In [1]: import numpy as np

In [2]: import numpy.linalg as la

In [3]: np.set_printoptions(suppress=True, linewidth=100)

In [4]: rnd = lambda a: np.round(a, 2) + 0

In [5]: m1 = np.array([[4, -2, -2], [2, 5, -1], [5, 1, 5], [-2, 1, -1], [-5, 0, 4]])

In [6]: m1[-1] = m1[0] + -2 * m1[1]

In [7]: print(m1)
[[  4  -2  -2]
 [  2   5  -1]
 [  5   1   5]
 [ -2   1  -1]
 [  0 -12   0]]

In [8]: rng = np.random.default_rng(13898)

In [9]: lab = rng.permutation(3)

In [10]: Y = m1[:, lab] * rng.choice([-1, 1], 3)

In [11]: print(Y)
[[-4  2  2]
 [-2  1 -5]
 [-5 -5 -1]
 [ 2  1 -1]
 [ 0  0 12]]

In [12]: Uu, _, Vh = la.svd(m1.T @ Y)

In [13]: print(rnd(Uu @ Vh))
[[-1.  0.  0.]
 [ 0.  0. -1.]
 [ 0. -1.  0.]]

In [14]: q, R = la.qr(Y)

In [15]: print(np.allclose(R.T @ R, Y.T @ Y))
True

In [16]: print(rnd(q @ R))
[[-4.  2.  2.]
 [-2.  1. -5.]
 [-5. -5. -1.]
 [ 2.  1. -1.]
 [ 0.  0. 12.]]

In [17]: print(q.shape, R.shape)
(5, 3) (3, 3)

In [18]: print(rnd(abs(R[0, 0])), rnd(la.norm(Y[:, 0])))
7.0 7.0

In [19]: print(rnd(q.T @ q))
[[1. 0. 0.]
 [0. 1. 0.]
 [0. 0. 1.]]

In [20]: A = np.load("a.npy")

In [21]: print(A)
[[ 3.5  -0.45  2.78  1.64]
 [ 0.82  0.38  0.92 -0.26]
 [ 0.79 -0.21  0.27  0.81]]

In [22]: # row 0 dominates

In [23]: Y = np.array([[1, 2], [4, -9], [-9, 5], [8, 6]])

In [24]: print(rnd(np.einsum("ij,ij->i", A, A)))
[22.87  1.73  1.4 ]

In [25]: print(rnd(np.einsum("ik,kj->ji", A, Y)))
[[-10.2   -8.02   4.  ]
 [ 34.79   1.26   9.68]]

In [26]: print(rnd(np.einsum("ik,kj->ij", A, Y)))
[[-10.2   34.79]
 [ -8.02   1.26]
 [  4.     9.68]]

In [27]: def softmax(z):
    ...:     e = np.exp(z - z.max(axis=-1, keepdims=True))
    ...:     return e / e.sum(axis=-1, keepdims=True)
    ...: 

In [28]: print(rnd(softmax(A[1] + 4)))
[0.32 0.21 0.36 0.11]

In [29]: print(softmax(A).sum(axis=1))
[1. 1. 1.]

In [30]: print(rnd(softmax(A[1])))
[0.32 0.21 0.36 0.11]

In [31]: att = A @ A.T / np.sqrt(4)

In [32]: print(softmax(att).round(6).argmax(axis=1))
[0 0 0]

In [33]: print(rnd(softmax(att)[1] @ A))
[ 2.83 -0.3   2.26  1.26]

In [34]: print(rnd(softmax(att)))
[[1.   0.   0.  ]
 [0.75 0.16 0.09]
 [0.78 0.09 0.13]]

In [35]: J = np.load("w.npy")

In [36]: print(J)
[[-0.99 -1.   -0.99  1.  ]
 [ 0.36 -0.96 -0.9   0.97]
 [-0.97 -1.   -1.    1.  ]
 [-0.96  0.99  0.96 -0.93]
 [ 0.56 -0.64 -0.24 -0.73]
 [ 0.35  0.54  0.11  0.82]
 [ 0.83  0.18  0.11 -0.15]
 [-0.99  0.94  0.9  -0.98]
 [-0.64 -0.35 -0.06 -0.61]
 [-1.    0.74  0.56 -0.4 ]
 [-1.   -1.   -1.    0.99]
 [ 1.    1.    0.97  0.25]
 [-0.99 -0.52 -0.28  0.05]
 [-0.53  0.07 -0.11  0.69]
 [-0.89  0.95  0.87 -0.94]
 [ 0.27 -0.71 -0.58  0.75]
 [-0.98 -1.   -0.99  1.  ]
 [-1.    1.    0.99 -1.  ]
 [-1.   -0.97 -0.8   0.23]
 [-0.99 -0.23  0.01 -0.49]]

In [37]: print(rnd(la.norm(J[3], 1)), rnd(la.norm(J[3], np.inf)))
3.84 0.99

In [38]: print(rnd(la.norm(J, 1)), rnd(la.norm(J, np.inf)))
16.3 3.99

In [39]: print(rnd(J[3] @ J[2]))
-1.95

In [40]: print(rnd(la.norm(J[3] - J[2])))
3.4

In [41]: print(la.norm(J, axis=1).argmax())
10

In [42]: print(rnd(la.norm(J, axis=1)))
[1.99 1.67 1.99 1.92 1.15 1.05 0.87 1.91 0.95 1.42 2.   1.73 1.15 0.88 1.83 1.21 1.99 2.   1.62
 1.13]
